$ python3 -q
>>> import numpy as np
>>> from numpy import linalg as LA
>>> np.set_printoptions(suppress=True, linewidth=120)
>>> J = np.loadtxt("dump.csv", delimiter=",")
>>> J.round(1)
array([[ 4.9,  0.6, -1.4],
       [-1.2, -2. , -1.5],
       [-1.5, -1.1, -0.5]])
>>> theta = np.radians(120)
>>> Rm = np.eye(3)
>>> Rm[0, 0] = Rm[2, 2] = np.cos(theta)
>>> Rm[0, 2], Rm[2, 0] = -np.sin(theta), np.sin(theta)
>>> Rm.round(1)
array([[-0.5,  0. , -0.9],
       [ 0. ,  1. ,  0. ],
       [ 0.9,  0. , -0.5]])
>>> Y = J @ Rm.T
>>> np.round(LA.svd(J, compute_uv=False), 1) + 0, np.round(LA.svd(Y, compute_uv=False), 1) + 0
(array([5.5, 2.7, 0. ]), array([5.5, 2.7, 0. ]))
>>> np.allclose(LA.norm(J, axis=1), LA.norm(Y, axis=1))
True
>>> np.allclose(J @ J.T, Y @ Y.T)
True
>>> print(np.round(np.abs(Y - J).max(axis=0), 1))
[6.1 0.  6.3]
>>> round(LA.det(Rm), 1), round(np.trace(Rm), 1)
(np.float64(1.0), np.float64(0.0))
>>> feats = 0.7 ** np.abs(np.subtract.outer(np.arange(4), np.arange(4)))
>>> feats.round(1)
array([[1. , 0.7, 0.5, 0.3],
       [0.7, 1. , 0.7, 0.5],
       [0.5, 0.7, 1. , 0.7],
       [0.3, 0.5, 0.7, 1. ]])
>>> r0 = np.array([8, 7, -7, 6])
>>> Y = feats + np.outer(r0, np.eye(4)[2])
>>> LA.matrix_rank(LA.inv(Y) - LA.inv(feats), tol=1e-8)
np.int64(1)
>>> LA.matrix_rank(Y - feats)
np.int64(1)
>>> vals, evecs = LA.eigh(feats)
>>> vec = np.array([1, 9, 1, -8])
>>> (np.sign(evecs[:, -1].round(6)) == np.sign(evecs[0, -1].round(6))).astype(int)
array([1, 1, 1, 1])
>>> round(float(vec @ feats @ vec / (vec @ vec)), 1), np.round(vals[0], 1), round(float(vals[-1]), 1)
(0.6, np.float64(0.2), 2.7)
>>> print(np.round(evecs * np.maximum(vals, 0) @ evecs.T, 1))
[[1.  0.7 0.5 0.3]
 [0.7 1.  0.7 0.5]
 [0.5 0.7 1.  0.7]
 [0.3 0.5 0.7 1. ]]
>>> round(vec @ feats @ vec, 1)
np.float64(85.9)
>>> C2 = feats.T @ feats
>>> np.allclose(C2, C2.T)
True
>>> round(float(np.trace(C2)), 1), round((feats ** 2).sum(), 1)
(8.1, np.float64(8.1))
>>> rng = np.random.default_rng(392005)
>>> lab = rng.permutation(4)
>>> print(lab)
[1 2 3 0]
>>> Y = feats[lab][:, lab]
>>> round(LA.det(Y), 1), np.round(LA.det(feats[lab]), 1)
(np.float64(0.1), np.float64(-0.1))
>>> np.trace(Y)
np.float64(4.0)
>>> vals, evecs = LA.eig(feats)
>>> np.round(feats @ evecs[:, 0] - vals[0] * evecs[:, 0], 1) + 0
array([0., 0., 0., 0.])
>>> print(np.round(np.sort(LA.eigvals(LA.inv(feats))), 1))
[0.4 1.3 3.1 4.9]
>>> np.round(np.sort(LA.eigvals(feats.T)), 1)
array([0.2, 0.3, 0.8, 2.7])
>>> np.round(np.sort(LA.eigvals(feats @ feats)), 1) + 0
array([0. , 0.1, 0.6, 7.4])
>>> print(vals.round(1))
[2.7 0.8 0.3 0.2]
>>> print(round(np.prod(vals), 1))
0.1
>>> C = np.array([[2, -2, -2]])
>>> M = rng.normal(size=(14, 1)) @ C + np.array([0, 3, 2])
>>> M.round(1)
array([[-2.5,  5.5,  4.5],
       [ 0.4,  2.6,  1.6],
       [-0.8,  3.8,  2.8],
       [-0.2,  3.2,  2.2],
       [ 2.7,  0.3, -0.7],
       [ 1.1,  1.9,  0.9],
       [ 0.8,  2.2,  1.2],
       [ 1.1,  1.9,  0.9],
       [-3.5,  6.5,  5.5],
       [-2.7,  5.7,  4.7],
       [-1.8,  4.8,  3.8],
       [-0.7,  3.7,  2.7],
       [-1.3,  4.3,  3.3],
       [ 2.7,  0.3, -0.7]])
>>> # null space of dimension 1
>>> lab = M[:, 0] > np.median(M[:, 0])
>>> r0 = M[lab].mean(axis=0) - M[~lab].mean(axis=0)
>>> r0.round(1)
array([ 3.1, -3.1, -3.1])
>>> mat = np.load("run18.npy")
>>> mat.round(1)
array([[-2.6,  1.8,  3.3,  2.1],
       [-0.4, -2.8,  3. , -2.8],
       [-1.5, -3.7, -0.9,  2.8],
       [ 4. , -0.5,  2. ,  2.1]])
>>> vec = np.array([-3, -1, 0, -2])
>>> rhs = mat @ vec
>>> c, lr = np.zeros(4), 1 / LA.norm(mat, 2) ** 2
>>> for i in range(30):
...     c -= lr * mat.T @ (mat @ c - rhs)
...     if i % 5 == 0: print(i, round(LA.norm(mat @ c - rhs), 1))
... 
0 0.0
5 0.0
10 0.0
15 0.0
20 0.0
25 0.0
>>> c.round(1) + 0
array([-3., -1.,  0., -2.])
>>> q, Rm = LA.qr(mat)
>>> np.round(q @ Rm, 1)
array([[-2.6,  1.8,  3.3,  2.1],
       [-0.4, -2.8,  3. , -2.8],
       [-1.5, -3.7, -0.9,  2.8],
       [ 4. , -0.5,  2. ,  2.1]])
>>> round(abs(Rm[0, 0]), 1), round(LA.norm(mat[:, 0]), 1)
(np.float64(5.0), np.float64(5.0))
>>> q.shape, Rm.shape
((4, 4), (4, 4))
>>> Rm.round(1) + 0
array([[5., 0., 0., 0.],
       [0., 5., 0., 0.],
       [0., 0., 5., 0.],
       [0., 0., 0., 5.]])
>>> K = np.load("w.npy")
>>> K
array([[-3, -3, -3, -6],
       [ 3,  3,  3,  6],
       [ 1,  1,  1,  2]])
>>> rank = LA.matrix_rank(K)
>>> rank
np.int64(1)
>>> ns = LA.svd(K)[2][rank:].T
>>> print(ns.shape)
(4, 3)
>>> np.round(K @ ns, 1) + 0
array([[0., 0., 0.],
       [0., 0., 0.],
       [0., 0., 0.]])
>>> LA.matrix_rank(K.T @ K), LA.matrix_rank(K @ K.T)
(np.int64(1), np.int64(1))
>>> arr = np.loadtxt("out7.csv", delimiter=",")
>>> arr
array([[  8.2, -18. ,   2.7],
       [ 10.2, -10.9, -13.3],
       [  9.7,   4.3, -17. ],
       [ -5.8, -19.1,  -0.4],
       [ -0.5,  -1.6, -19.9],
       [-17.3,  -1.6,   9.9],
       [ 17.1,   9.3,  -4.4],
       [ 18.5,   3. ,  -7. ],
       [ -1.8, -19.9,  -0.5],
       [  8.8,  16.9,   6.2]])
>>> Xs = (arr - arr.mean(axis=0)) / arr.std(axis=0)
>>> np.round(Xs.std(axis=0), 1)
array([1., 1., 1.])
>>> c = LA.lstsq(np.delete(Xs, 0, axis=1), Xs[:, 0])[0]
>>> round(1 - np.var(Xs[:, 0] - np.delete(Xs, 0, axis=1) @ c), 1)
np.float64(0.3)
>>> print(np.abs(c).argmax())
0
>>> c.round(1)
array([ 0.4, -0.4])
